$ python3 -q
>>> import numpy as np
>>> from numpy import linalg as LA
>>> np.set_printoptions(suppress=True, linewidth=120)
>>> F = np.array([[-1.2, 0.2, -0.2, 0.5],
...     [-2.1, 0.3, 0.0, -0.2],
...     [0.8, 1.3, -0.1, -0.2],
...     [-0.6, 0.4, -0.1, 0.5]])
>>> F[:, 0] *= 5
>>> F
array([[ -6. ,   0.2,  -0.2,   0.5],
       [-10.5,   0.3,   0. ,  -0.2],
       [  4. ,   1.3,  -0.1,  -0.2],
       [ -3. ,   0.4,  -0.1,   0.5]])
>>> vec = np.array([-1, 1, 0, -2])
>>> target = F @ vec
>>> target
array([ 5.2, 11.2, -2.3,  2.4])
>>> np.round(LA.solve(F, target), 1) + 0
array([-1.,  1.,  0., -2.])
>>> np.round(LA.solve(F.T, F[0]), 1) + 0
array([1., 0., 0., 0.])
>>> np.round(LA.solve(F, 3 * target), 1) + 0
array([-3.,  3.,  0., -6.])
>>> q, r_ = LA.qr(F)
>>> q.round(1)
array([[-0.5, -0.1, -0.8, -0.4],
       [-0.8, -0.2,  0.5, -0.1],
       [ 0.3, -0.9,  0.1, -0.2],
       [-0.2, -0.3, -0.2,  0.9]])
>>> W0 = np.loadtxt("m.csv", delimiter=",")
>>> W0
array([[1., 3., 1., 3.],
       [3., 1., 3., 1.],
       [1., 3., 1., 3.],
       [3., 1., 3., 1.]])
>>> vals, V = LA.eigh(W0)
>>> np.round(np.abs(V[:, -1]), 1)
array([0.5, 0.5, 0.5, 0.5])
>>> np.round(V.T @ V, 1) + 0
array([[1., 0., 0., 0.],
       [0., 1., 0., 0.],
       [0., 0., 1., 0.],
       [0., 0., 0., 1.]])
>>> np.abs(V[:, -1]).round(6).argmax()
np.int64(0)
>>> np.round(LA.svd(W0, compute_uv=False), 1) + 0
array([8., 4., 0., 0.])
>>> (vals > 1e-8).sum(), (vals < -1e-8).sum()
(np.int64(1), np.int64(1))
>>> vals.round(1) + 0
array([-4.,  0.,  0.,  8.])
>>> round(float(LA.norm(W0, 2) / LA.norm(W0)), 1)
0.9
>>> round(float(LA.det(W0)), 1)
0.0
>>> round(np.abs(LA.eigvals(W0)).max(), 1)
np.float64(8.0)
>>> left, sig, VT = LA.svd(W0)
>>> V = VT[:(sig > 1e-8).sum()]
>>> rng = np.random.default_rng(96627)
>>> vec = W0[3] + -3 * W0[2] + rng.integers(2) * np.eye(4)[3]
>>> vec
array([ 0., -8.,  0., -7.])
>>> LA.matrix_rank(np.vstack([W0, vec]))
np.int64(3)
>>> np.round(np.diag(V.T @ V), 1)
array([0.5, 0.5, 0.5, 0.5])
>>> np.allclose(V.T @ V @ vec, vec)
False
>>> Y = np.array([[0, 0, 0], [2, 2, 0], [0, 2, 2]])
>>> arr = np.triu(Y)
>>> arr
array([[0, 0, 0],
       [0, 2, 0],
       [0, 0, 2]])
>>> vals, V = LA.eigh(arr)
>>> vec = np.array([-2, 1, -1])
>>> np.abs(arr).sum(axis=1).max(), np.abs(vals).max()
(np.int64(2), np.float64(2.0))
>>> V * np.maximum(vals, 0) @ V.T
array([[0., 0., 0.],
       [0., 2., 0.],
       [0., 0., 2.]])
>>> np.round(LA.eigvalsh(arr[1:, 1:]), 1)
array([2., 2.])
>>> vec @ arr @ vec
np.int64(4)
>>> round(vec @ arr @ vec / (vec @ vec), 1), vals[0], vals[-1]
(np.float64(0.7), np.float64(0.0), np.float64(2.0))
>>> C2 = arr.T @ arr
>>> np.round(LA.svd(arr, compute_uv=False) ** 2, 1)
array([4., 4., 0.])
>>> LA.matrix_rank(C2)
np.int64(2)
>>> C2
array([[0, 0, 0],
       [0, 4, 0],
       [0, 0, 4]])
>>> K = np.loadtxt("out14.csv", delimiter=",")
>>> K
array([[-3.,  8.,  4.],
       [ 4., -3.,  8.],
       [ 8.,  4., -3.]])
>>> (K @ K)[0]
array([ 73., -32.,  40.])
>>> K @ np.ones(3)
array([9., 9., 9.])
>>> np.round(np.sort(np.abs(np.fft.fft(K[0]))), 1), np.round(np.sort(LA.svd(K, compute_uv=False)), 1)
(array([9. , 9.6, 9.6]), array([9. , 9.6, 9.6]))
>>> m1 = np.load("arr.npy")
>>> m1
array([[0, 1, 1, 0],
       [0, 0, 0, 2],
       [0, 0, 0, 0],
       [0, 0, 0, 0]])
>>> np.prod(np.diag(m1)), round(LA.det(m1), 1)
(np.int64(0), np.float64(0.0))
>>> LA.matrix_power(m1 - np.diag(np.diag(m1)), 4)
array([[0, 0, 0, 0],
       [0, 0, 0, 0],
       [0, 0, 0, 0],
       [0, 0, 0, 0]])
>>> try:
...     LA.inv(m1)
... except LA.LinAlgError as e:
...     print(e)
... 
Singular matrix
>>> np.round(np.sort(np.abs(LA.eigvals(m1))), 1)
array([0., 0., 0., 0.])
>>> m1 @ m1
array([[0, 0, 0, 2],
       [0, 0, 0, 0],
       [0, 0, 0, 0],
       [0, 0, 0, 0]])
>>> np.round(LA.det(m1), 1)
np.float64(0.0)
>>> (m1 + m1.T) / 2
array([[0. , 0.5, 0.5, 0. ],
       [0.5, 0. , 0. , 1. ],
       [0.5, 0. , 0. , 0. ],
       [0. , 1. , 0. , 0. ]])
>>> Y = np.array([[1, -2, -2], [2, -1, -1], [1, 0, 0], [1, 2, 1]])
>>> np.vstack([W0, Y.T]).shape
(7, 4)
>>> np.einsum("ij->j", W0)
array([8., 8., 8., 8.])
>>> LA.matrix_rank(np.vstack([W0, Y.T]))
np.int64(4)
>>> np.einsum("ik,kj->ji", W0, Y)
array([[11.,  9., 11.,  9.],
       [ 1., -5.,  1., -5.],
       [-2., -6., -2., -6.]])
>>> np.einsum("ij,ij->i", W0, W0)
array([20., 20., 20., 20.])
>>> W0 @ Y
array([[11.,  1., -2.],
       [ 9., -5., -6.],
       [11.,  1., -2.],
       [ 9., -5., -6.]])
>>> left, sig, VT = LA.svd(m1)
>>> np.argmax(sig[:-1] / (sig[1:] + 1e-6)) + 1
np.int64(2)
>>> Y = left[:, :2] @ np.diag(sig[:2]) @ VT[:2]
>>> LA.matrix_rank(Y)
np.int64(2)
>>> round(LA.norm(m1 - Y) / LA.norm(m1), 1)
np.float64(0.0)
>>> J = np.array([[0, -2, -1, 2], [0, -1, 3, 3], [0, 1, -3, 3], [-1, 2, 3, 0]])
>>> J[0] = J[3]
>>> J
array([[-1,  2,  3,  0],
       [ 0, -1,  3,  3],
       [ 0,  1, -3,  3],
       [-1,  2,  3,  0]])
>>> vec = np.array([5, 9, -4, 2])
>>> h1 = np.maximum(J @ vec, 0)
>>> np.maximum(J @ (3 * vec), 0)
array([ 3,  0, 81,  3])
>>> J * (h1 > 1e-9)[:, None]
array([[-1,  2,  3,  0],
       [ 0,  0,  0,  0],
       [ 0,  1, -3,  3],
       [-1,  2,  3,  0]])
>>> np.flatnonzero(h1 > 1e-9)
array([0, 2, 3])
>>> left, sig, VT = LA.svd(J)
>>> V = VT[:(sig > 1e-8).sum()]
>>> vec = J[2] + 3 * J[0] + rng.integers(2) * np.eye(4)[2]
>>> vec
array([-3.,  7.,  6.,  3.])
>>> np.allclose(V.T @ V @ vec, vec)
True
>>> np.round(np.diag(V.T @ V), 1)
array([0.1, 0.9, 1. , 1. ])
>>> Y = np.array([[1, 0, -1], [-2, -1, -2], [1, 2, 2]])
>>> feats = np.triu(Y, 1)
>>> feats
array([[ 0,  0, -1],
       [ 0,  0, -2],
       [ 0,  0,  0]])
>>> round(float(LA.norm(feats, "nuc")), 1)
2.2
>>> round(float(LA.norm(feats[2] - feats[1])), 1)
2.0
>>> feats.T @ feats
array([[0, 0, 0],
       [0, 0, 0],
       [0, 0, 5]])
>>> feats[:, 2] @ feats[:, 1]
np.int64(0)
>>> vals, V = LA.eigh(W0)
>>> vec = np.array([1, -1, 1, 3])
>>> np.round(V * np.maximum(vals, 0) @ V.T, 1)
array([[2., 2., 2., 2.],
       [2., 2., 2., 2.],
       [2., 2., 2., 2.],
       [2., 2., 2., 2.]])
>>> (np.sign(V[:, -1].round(6)) == np.sign(V[0, -1].round(6))).astype(int)
array([1, 1, 1, 1])
>>> np.round(LA.eigvalsh(W0[1:, 1:]), 1) + 0
array([-2.8,  0. ,  5.8])
>>> np.round(V * np.abs(vals) @ V.T, 1)
array([[3., 1., 3., 1.],
       [1., 3., 1., 3.],
       [3., 1., 3., 1.],
       [1., 3., 1., 3.]])
>>> round(vec @ W0 @ vec / (vec @ vec), 1), round(vals[0], 1), vals[-1]
(np.float64(2.7), np.float64(-4.0), np.float64(8.0))
>>> vec @ W0 @ vec
np.float64(32.0)
